$ python -q
>>> import numpy as np
>>> np.set_printoptions(precision=3, suppress=True, linewidth=200, floatmode="fixed")
>>> sig = 5 * 0.7 ** np.arange(4)
>>> rng = np.random.default_rng(40)
>>> A = rng.normal(size=(32, 4)) * rng.permutation(sig)
>>> A
array([[ -5.710,  -1.834,  -2.650,   1.883],
       [ -5.190,  -1.760,  -1.374,   3.400],
       [ -4.587,  -1.195,   0.677,   0.354],
       [  1.930,  -0.979,  -3.275,  -3.272],
       [  1.648,  -0.356,   1.494,   0.110],
       [  6.952,   1.000,   0.578,   0.108],
       [ -2.551,  -0.664,  -1.120,   3.729],
       [ -0.946,  -1.023,   0.845,   1.770],
       [ -5.641,  -3.998,  -0.947,   2.511],
       [ -3.461,   1.079,   1.150,   1.692],
       [ -3.196,  -0.603,   5.629,   1.692],
       [-12.515,   2.159,   7.041,  -0.656],
       [  4.093,  -1.461,   0.179,   0.209],
       [ -3.124,   1.557,   1.911,   1.571],
       [  4.518,  -3.734,   1.217,  -3.916],
       [ -2.101,  -0.070,  -3.816,   0.287],
       [ -6.750,  -0.795,   3.028,  -2.433],
       [  0.829,  -2.647,   0.991,  -4.298],
       [ -5.062,  -2.933,   0.795,  -2.507],
       [ -2.825,   0.406,   3.142,   1.377],
       [ -1.200,   2.485,   3.024,  -0.405],
       [  9.402,  -1.645,  -0.480,   3.179],
       [  3.611,   0.841,  -1.136,  -2.365],
       [ -1.800,   0.916,  -1.644,  -3.355],
       [ -1.652,   3.777,   3.593,   5.397],
       [  0.735,  -0.064,  -1.383,   4.744],
       [ -3.419,   0.108,   2.899,  -3.041],
       [ -2.060,  -1.201,  -0.148,   1.630],
       [ -3.598,   0.898,  -2.016,   0.011],
       [ -0.717,  -1.210,  -5.019,  -0.532],
       [ -1.051,   3.733,   4.887,   3.359],
       [ -1.961,   2.632,   4.212,   1.002]])
>>> P = A @ np.linalg.solve(A.T @ A, A.T)
>>> np.round(np.linalg.eigvalsh(P), 3) + 0
array([0.000, 0.000, 0.000, 0.000, 0.000, 0.000, 0.000, 0.000, 0.000, 0.000, 0.000, 0.000, 0.000, 0.000, 0.000, 0.000, 0.000, 0.000, 0.000, 0.000, 0.000, 0.000, 0.000, 0.000, 0.000, 0.000, 0.000,
       0.000, 1.000, 1.000, 1.000, 1.000])
>>> Xs = A - A.mean(axis=0)
>>> evecs = np.linalg.svd(Xs)[2][:1]
>>> B = Xs - Xs @ evecs.T @ evecs
>>> np.linalg.norm(B, axis=1).round(6).argmax()
np.int64(24)
>>> (Xs @ evecs.T).std(axis=0)
array([4.314])
>>> B.std(axis=0)
array([0.908, 1.850, 2.416, 2.504])
>>> Xs = A - A.mean(axis=0)
>>> Uu, sig, Vt = np.linalg.svd(Xs, full_matrices=False)
>>> np.abs(Uu[:, 0]).argmax()
np.int64(11)
>>> np.round(Xs.mean(axis=0), 3) + 0
array([0.000, 0.000, 0.000, 0.000])
>>> np.linalg.matrix_rank(Xs)
np.int64(4)
>>> M = np.array([[0, -1, -1, -1, -1],
...     [0, 0, -2, -3, 1],
...     [0, 0, 0, 3, 0],
...     [0, 0, 0, 0, 2],
...     [0, 0, 0, 0, 0]])
>>> M
array([[ 0, -1, -1, -1, -1],
       [ 0,  0, -2, -3,  1],
       [ 0,  0,  0,  3,  0],
       [ 0,  0,  0,  0,  2],
       [ 0,  0,  0,  0,  0]])
>>> np.prod(np.diag(M)), round(np.linalg.det(M), 3)
(np.int64(0), np.float64(0.0))
>>> np.linalg.matrix_rank(M - M[0, 0] * np.eye(5))
np.int64(4)
>>> np.sort(np.linalg.eigvals(M))
array([0.000, 0.000, 0.000, 0.000, 0.000])
>>> [int(np.linalg.matrix_rank(np.linalg.matrix_power(M, p))) for p in range(1, 6)]
[4, 3, 2, 1, 0]
>>> rk = np.linalg.matrix_rank(M)
>>> rk
np.int64(4)
>>> N = np.linalg.svd(M)[2][rk:].T
>>> M @ N
array([[0.000],
       [0.000],
       [0.000],
       [0.000],
       [0.000]])
>>> np.allclose(M @ N, 0)
True
>>> [int(np.linalg.matrix_rank(M[:, :j + 1])) for j in range(5)]
[0, 1, 2, 3, 4]
>>> P = np.triu(np.array([[0, 3, 5, 5, 0],
...     [4, 0, 4, 3, 3],
...     [5, 0, 4, 1, 4],
...     [0, 5, 5, 2, 2],
...     [5, 3, 0, 0, 1]]), 1) + np.eye(5)
>>> B = P @ M @ np.linalg.inv(P)
>>> round(np.linalg.det(B), 3)
np.float64(0.0)
>>> P @ M - M @ P
array([[ 0.000,  0.000, -2.000, 10.000, 22.000],
       [ 0.000,  0.000,  0.000, 14.000, 20.000],
       [ 0.000,  0.000,  0.000,  0.000, -4.000],
       [ 0.000,  0.000,  0.000,  0.000,  0.000],
       [ 0.000,  0.000,  0.000,  0.000,  0.000]])
>>> np.trace(B), np.trace(M)
(np.float64(0.0), np.int64(0))
>>> np.linalg.matrix_rank(B)
np.int64(4)
>>> Uu, sig, Vt = np.linalg.svd(M, full_matrices=False)
>>> np.allclose(Uu * sig @ Vt, M)
True
>>> np.round(Uu.T @ Uu, 3) + 0
array([[1.000, 0.000, 0.000, 0.000, 0.000],
       [0.000, 1.000, 0.000, 0.000, 0.000],
       [0.000, 0.000, 1.000, 0.000, 0.000],
       [0.000, 0.000, 0.000, 1.000, 0.000],
       [0.000, 0.000, 0.000, 0.000, 1.000]])
>>> Uu.shape, sig.shape, Vt.shape
((5, 5), (5,), (5, 5))
>>> (sig > 1e-8).sum()
np.int64(4)
>>> np.round(Uu.T @ M @ Vt.T, 3) + 0
array([[4.719, 0.000, 0.000, 0.000, 0.000],
       [0.000, 2.442, 0.000, 0.000, 0.000],
       [0.000, 0.000, 1.514, 0.000, 0.000],
       [0.000, 0.000, 0.000, 0.688, 0.000],
       [0.000, 0.000, 0.000, 0.000, 0.000]])
>>> t = np.sort(rng.uniform(-2, 2, 22))
>>> E = np.c_[t, t ** 2, t ** 3] @ np.array([[2, 0, 1, 1, 1, 0], [2, 0, 0, 2, 0, 2], [2, 1, 2, 2, 2, 2]])
>>> E
array([[ -7.825,  -5.175, -12.079,  -6.096, -12.079,  -4.366],
       [ -7.770,  -5.136, -11.998,  -6.044, -11.998,  -4.319],
       [ -6.250,  -4.080,  -9.759,  -4.652,  -9.759,  -3.054],
       [ -4.582,  -2.898,  -7.221,  -3.156,  -7.221,  -1.730],
       [ -2.805,  -1.601,  -4.372,  -1.635,  -4.372,  -0.465],
       [ -2.069,  -1.051,  -3.120,  -1.052,  -3.120,  -0.035],
       [ -1.272,  -0.460,  -1.691,  -0.500,  -1.691,   0.272],
       [ -1.267,  -0.456,  -1.682,  -0.497,  -1.682,   0.273],
       [ -1.114,  -0.348,  -1.400,  -0.410,  -1.400,   0.293],
       [ -0.688,  -0.096,  -0.649,  -0.230,  -0.649,   0.227],
       [ -0.209,  -0.002,  -0.120,  -0.092,  -0.120,   0.024],
       [  0.887,   0.031,   0.376,   0.573,   0.376,   0.259],
       [  1.376,   0.078,   0.583,   0.948,   0.583,   0.521],
       [  2.491,   0.239,   1.099,   1.870,   1.099,   1.249],
       [  3.861,   0.503,   1.801,   3.066,   1.801,   2.270],
       [ 15.338,   3.719,   8.988,  13.789,   8.988,  12.239],
       [ 17.475,   4.409,  10.457,  15.835,  10.457,  14.195],
       [ 19.550,   5.094,  11.909,  17.830,  11.909,  16.109],
       [ 20.313,   5.349,  12.447,  18.564,  12.447,  16.815],
       [ 20.445,   5.394,  12.541,  18.692,  12.541,  16.938],
       [ 21.260,   5.668,  13.119,  19.477,  13.119,  17.694],
       [ 24.413,   6.746,  15.382,  22.523,  15.382,  20.633]])
>>> D = np.linalg.norm(E[:, None] - E[None], axis=-1)
>>> (D + 1e9 * np.eye(22)).round(6).argmin(axis=1)
array([ 1,  0,  1,  2,  5,  4,  7,  6,  7, 10,  9, 12, 11, 12, 13, 16, 17, 18, 19, 18, 19, 20])
>>> np.unravel_index(D.round(6).argmax(), D.shape)
(np.int64(0), np.int64(21))
>>> D[:5, :5]
array([[ 0.000,  0.150,  4.273,  8.859, 13.852],
       [ 0.150,  0.000,  4.123,  8.710, 13.703],
       [ 4.273,  4.123,  0.000,  4.588,  9.583],
       [ 8.859,  8.710,  4.588,  0.000,  4.999],
       [13.852, 13.703,  9.583,  4.999,  0.000]])
>>> z = E[:, 0] > np.median(E[:, 0])
>>> f = E[z].mean(axis=0) - E[~z].mean(axis=0)
>>> np.argsort(-np.abs(f).round(6), kind="stable")
array([0, 3, 2, 4, 5, 1])
>>> f
array([16.660,  5.321, 12.981, 14.321, 12.981, 11.982])
>>> round(float((((E - E.mean(axis=0)) @ f > 0) == z).mean()), 3)
0.818
>>> ((E - E.mean(axis=0)) @ f > 0).astype(int)
array([0, 0, 0, 0, 0, 0, 0, 0, 0, 0, 0, 0, 0, 0, 0, 1, 1, 1, 1, 1, 1, 1])
>>> z.astype(int)
array([0, 0, 0, 0, 0, 0, 0, 0, 0, 0, 0, 1, 1, 1, 1, 1, 1, 1, 1, 1, 1, 1])
>>> round(np.trace(np.linalg.pinv(E) @ E), 3)
np.float64(3.0)
>>> np.abs(np.diag(np.linalg.qr(E)[1])) > 1e-9
array([ True,  True,  True, False, False, False])
>>> E @ np.linalg.pinv(E) @ E
array([[ -7.825,  -5.175, -12.079,  -6.096, -12.079,  -4.366],
       [ -7.770,  -5.136, -11.998,  -6.044, -11.998,  -4.319],
       [ -6.250,  -4.080,  -9.759,  -4.652,  -9.759,  -3.054],
       [ -4.582,  -2.898,  -7.221,  -3.156,  -7.221,  -1.730],
       [ -2.805,  -1.601,  -4.372,  -1.635,  -4.372,  -0.465],
       [ -2.069,  -1.051,  -3.120,  -1.052,  -3.120,  -0.035],
       [ -1.272,  -0.460,  -1.691,  -0.500,  -1.691,   0.272],
       [ -1.267,  -0.456,  -1.682,  -0.497,  -1.682,   0.273],
       [ -1.114,  -0.348,  -1.400,  -0.410,  -1.400,   0.293],
       [ -0.688,  -0.096,  -0.649,  -0.230,  -0.649,   0.227],
       [ -0.209,  -0.002,  -0.120,  -0.092,  -0.120,   0.024],
       [  0.887,   0.031,   0.376,   0.573,   0.376,   0.259],
       [  1.376,   0.078,   0.583,   0.948,   0.583,   0.521],
       [  2.491,   0.239,   1.099,   1.870,   1.099,   1.249],
       [  3.861,   0.503,   1.801,   3.066,   1.801,   2.270],
       [ 15.338,   3.719,   8.988,  13.789,   8.988,  12.239],
       [ 17.475,   4.409,  10.457,  15.835,  10.457,  14.195],
       [ 19.550,   5.094,  11.909,  17.830,  11.909,  16.109],
       [ 20.313,   5.349,  12.447,  18.564,  12.447,  16.815],
       [ 20.445,   5.394,  12.541,  18.692,  12.541,  16.938],
       [ 21.260,   5.668,  13.119,  19.477,  13.119,  17.694],
       [ 24.413,   6.746,  15.382,  22.523,  15.382,  20.633]])
>>> arr = np.loadtxt("a.csv", delimiter=",")
>>> arr
array([[0.333, 0.333, 0.000, 0.333, 0.000],
       [0.000, 0.500, 0.500, 0.000, 0.000],
       [0.333, 0.000, 0.333, 0.333, 0.000],
       [0.500, 0.000, 0.000, 0.500, 0.000],
       [0.000, 0.333, 0.333, 0.000, 0.333]])
>>> [round(float(x), 3) for x in np.linalg.svd(arr, compute_uv=False)[:3]]
[1.062, 0.828, 0.333]
>>> np.linalg.matrix_rank(arr, rtol=0.1)
np.int64(4)
>>> np.argsort(-np.linalg.norm(arr, axis=0).round(6), kind="stable")[:3]
array([0, 1, 2])
